% ipython --no-banner

In [1]: import numpy as np

In [2]: np.set_printoptions(precision=2, suppress=True, linewidth=140, legacy="1.25")

In [3]: K = np.load("x.npy")

In [4]: K
Out[4]: 
array([[  0. ,  -0.2,   0.2],
       [ -3.3,   1.7,   1.4],
       [-10. , -10. ,   0. ],
       [ -1.1,   0.7,   2.1],
       [  1.6,   1.2,   0.6],
       [ -0.6,  -0.9,  -1. ],
       [  0.9,   1.3,  -0.5],
       [  0.6,   0.8,   0. ],
       [ -1.8,   1.6,   0.4],
       [ -1. ,  -0.2,  -1.3],
       [ -0.4,  -0.2,   0.9],
       [ -0.3,   0.8,   0.1],
       [ -0.1,   0.9,   0.5],
       [  0.7,  -0.7,  -0.1],
       [  1.5,   0.2,   0.5],
       [  0.8,  -1.5,   0.6],
       [ -0.4,  -0.4,   0.5]])

In [5]: labels = K[:, 2] > np.median(K[:, 2])

In [6]: f = K[labels].mean(axis=0) - K[~labels].mean(axis=0)

In [7]: np.round((((K - K.mean(axis=0)) @ f > 0) == labels).mean(), 2)
Out[7]: 0.65

In [8]: f
Out[8]: array([1.1 , 1.16, 1.13])

In [9]: np.argsort(-np.abs(f).round(6), kind="stable")
Out[9]: array([1, 2, 0])

In [10]: print(labels.astype(int))
[0 1 0 1 1 0 0 0 0 0 1 0 1 0 1 1 1]

In [11]: rng = np.random.default_rng(692)

In [12]: other = K + rng.integers(-2, 3, (17, 1)) @ rng.integers(-2, 3, (1, 3))

In [13]: other
Out[13]: 
array([[ -1. ,  -2.2,   0.2],
       [ -1.3,   5.7,   1.4],
       [-11. , -12. ,   0. ],
       [  0.9,   4.7,   2.1],
       [  2.6,   3.2,   0.6],
       [  1.4,   3.1,  -1. ],
       [  0.9,   1.3,  -0.5],
       [  0.6,   0.8,   0. ],
       [  0.2,   5.6,   0.4],
       [ -1. ,  -0.2,  -1.3],
       [ -1.4,  -2.2,   0.9],
       [  1.7,   4.8,   0.1],
       [  0.9,   2.9,   0.5],
       [  0.7,  -0.7,  -0.1],
       [ -0.5,  -3.8,   0.5],
       [ -0.2,  -3.5,   0.6],
       [  1.6,   3.6,   0.5]])

In [14]: np.round(np.linalg.svd(other - K, compute_uv=False), 2) + 0
Out[14]: array([13.04,  0.  ,  0.  ])

In [15]: print(np.abs(other - K).sum(axis=1))
[3. 6. 3. 6. 3. 6. 0. 0. 6. 0. 3. 6. 3. 0. 6. 3. 6.]

In [16]: other - K
Out[16]: 
array([[-1., -2.,  0.],
       [ 2.,  4.,  0.],
       [-1., -2.,  0.],
       [ 2.,  4.,  0.],
       [ 1.,  2.,  0.],
       [ 2.,  4.,  0.],
       [ 0.,  0.,  0.],
       [ 0.,  0.,  0.],
       [ 2.,  4.,  0.],
       [ 0.,  0.,  0.],
       [-1., -2.,  0.],
       [ 2.,  4.,  0.],
       [ 1.,  2.,  0.],
       [ 0.,  0.,  0.],
       [-2., -4.,  0.],
       [-1., -2.,  0.],
       [ 2.,  4.,  0.]])

In [17]: cov = np.cov(other, rowvar=False)

In [18]: print(cov)
[[ 8.94 10.72  0.13]
 [10.72 20.39  0.79]
 [ 0.13  0.79  0.65]]

In [19]: other.std(axis=0)
Out[19]: array([2.9 , 4.38, 0.78])

In [20]: np.linalg.eigvalsh(cov)[::-1]
Out[20]: array([26.84,  2.55,  0.58])

In [21]: np.corrcoef(other.T)
Out[21]: 
array([[1.  , 0.79, 0.05],
       [0.79, 1.  , 0.22],
       [0.05, 0.22, 1.  ]])

In [22]: round(np.corrcoef(other[:, 1], other[:, 0])[0, 1], 2)
Out[22]: 0.79

In [23]: np.argsort(-other.std(axis=0).round(6), kind="stable")
Out[23]: array([1, 0, 2])

In [24]: J = np.array([[-1.5, 1.7, -1.3, 1.1, -0.1],
    ...:     [-2.1, 1.2, 0.3, 1.2, 0.2],
    ...:     [0.4, -0.2, 2.4, 0.8, 0.5],
    ...:     [-0.8, -1.5, 0.2, 0.5, 0.0],
    ...:     [0.5, 1.8, -1.4, 0.1, 2.5]])

In [25]: round(np.linalg.det(J), 2)
Out[25]: 23.88

In [26]: np.trace(J)
Out[26]: 5.1

In [27]: Xc = K - K.mean(axis=0)

In [28]: left, s, Vt = np.linalg.svd(Xc, full_matrices=False)

In [29]: np.round(Xc.mean(axis=0), 2) + 0
Out[29]: array([0., 0., 0.])

In [30]: (np.sign(left[:, 0]) == np.sign(left[0, 0])).astype(int)
Out[30]: array([1, 0, 0, 1, 1, 0, 1, 1, 1, 0, 1, 1, 1, 1, 1, 1, 1])

In [31]: np.linalg.matrix_rank(Xc)
Out[31]: 3

In [32]: np.abs(Vt[-1])
Out[32]: array([0.21, 0.24, 0.95])

In [33]: other = J / np.sqrt((J ** 2).mean(axis=1, keepdims=True))

In [34]: other[3]
Out[34]: array([-1.  , -1.88,  0.25,  0.63,  0.  ])

In [35]: np.linalg.matrix_rank(other) == np.linalg.matrix_rank(J)
Out[35]: True

In [36]: np.linalg.norm(other, axis=1)
Out[36]: array([2.24, 2.24, 2.24, 2.24, 2.24])

In [37]: E = np.array([[8, -4, 6], [-4, -4, 0], [6, 0, 2]])

In [38]: q, r_ = np.linalg.qr(E)

In [39]: print(r_)
[[-10.77   1.49  -5.57]
 [  0.     5.46  -2.88]
 [  0.     0.    -0.82]]

In [40]: print(np.allclose(r_.T @ r_, E.T @ E))
True

In [41]: vals, V = np.linalg.eigh(E)

In [42]: x = np.array([0, -1, -1])

In [43]: V * np.maximum(vals, 0) @ V.T
Out[43]: 
array([[ 8.94, -2.18,  5.14],
       [-2.18,  0.53, -1.25],
       [ 5.14, -1.25,  2.96]])

In [44]: print(x @ E @ x / (x @ x), np.round(vals[0], 2), np.round(vals[-1], 2))
-1.0 -5.76 12.43
